% ipython --no-banner

In [1]: import numpy as np

In [2]: import numpy.linalg as la

In [3]: np.set_printoptions(suppress=True, linewidth=140)

In [4]: u = np.array([1, 1, 2, 2, 1, 0, 2]) + 0.5

In [5]: W0 = np.outer(u, u) / (u @ u)

In [6]: W0.round(2)
Out[6]: 
array([[0.09, 0.09, 0.15, 0.15, 0.09, 0.03, 0.15],
       [0.09, 0.09, 0.15, 0.15, 0.09, 0.03, 0.15],
       [0.15, 0.15, 0.24, 0.24, 0.15, 0.05, 0.24],
       [0.15, 0.15, 0.24, 0.24, 0.15, 0.05, 0.24],
       [0.09, 0.09, 0.15, 0.15, 0.09, 0.03, 0.15],
       [0.03, 0.03, 0.05, 0.05, 0.03, 0.01, 0.05],
       [0.15, 0.15, 0.24, 0.24, 0.15, 0.05, 0.24]])

In [7]: r = la.matrix_rank(W0)

In [8]: r
Out[8]: np.int64(1)

In [9]: ns = la.svd(W0)[2][r:].T

In [10]: np.allclose(W0 @ ns, 0)
Out[10]: True

In [11]: ns.shape
Out[11]: (7, 6)

In [12]: la.matrix_rank(W0.T @ W0), la.matrix_rank(W0 @ W0.T)
Out[12]: (np.int64(1), np.int64(1))

In [13]: [int(la.matrix_rank(W0[:i])) for i in range(1, len(W0) + 1)]
Out[13]: [1, 1, 1, 1, 1, 1, 1]

In [14]: round(np.trace(la.pinv(W0) @ W0), 2)
Out[14]: np.float64(1.0)

In [15]: np.round(W0 @ la.pinv(W0) @ W0, 2)
Out[15]: 
array([[0.09, 0.09, 0.15, 0.15, 0.09, 0.03, 0.15],
       [0.09, 0.09, 0.15, 0.15, 0.09, 0.03, 0.15],
       [0.15, 0.15, 0.24, 0.24, 0.15, 0.05, 0.24],
       [0.15, 0.15, 0.24, 0.24, 0.15, 0.05, 0.24],
       [0.09, 0.09, 0.15, 0.15, 0.09, 0.03, 0.15],
       [0.03, 0.03, 0.05, 0.05, 0.03, 0.01, 0.05],
       [0.15, 0.15, 0.24, 0.24, 0.15, 0.05, 0.24]])

In [16]: np.unique(W0.round(6), axis=0).shape
Out[16]: (3, 7)
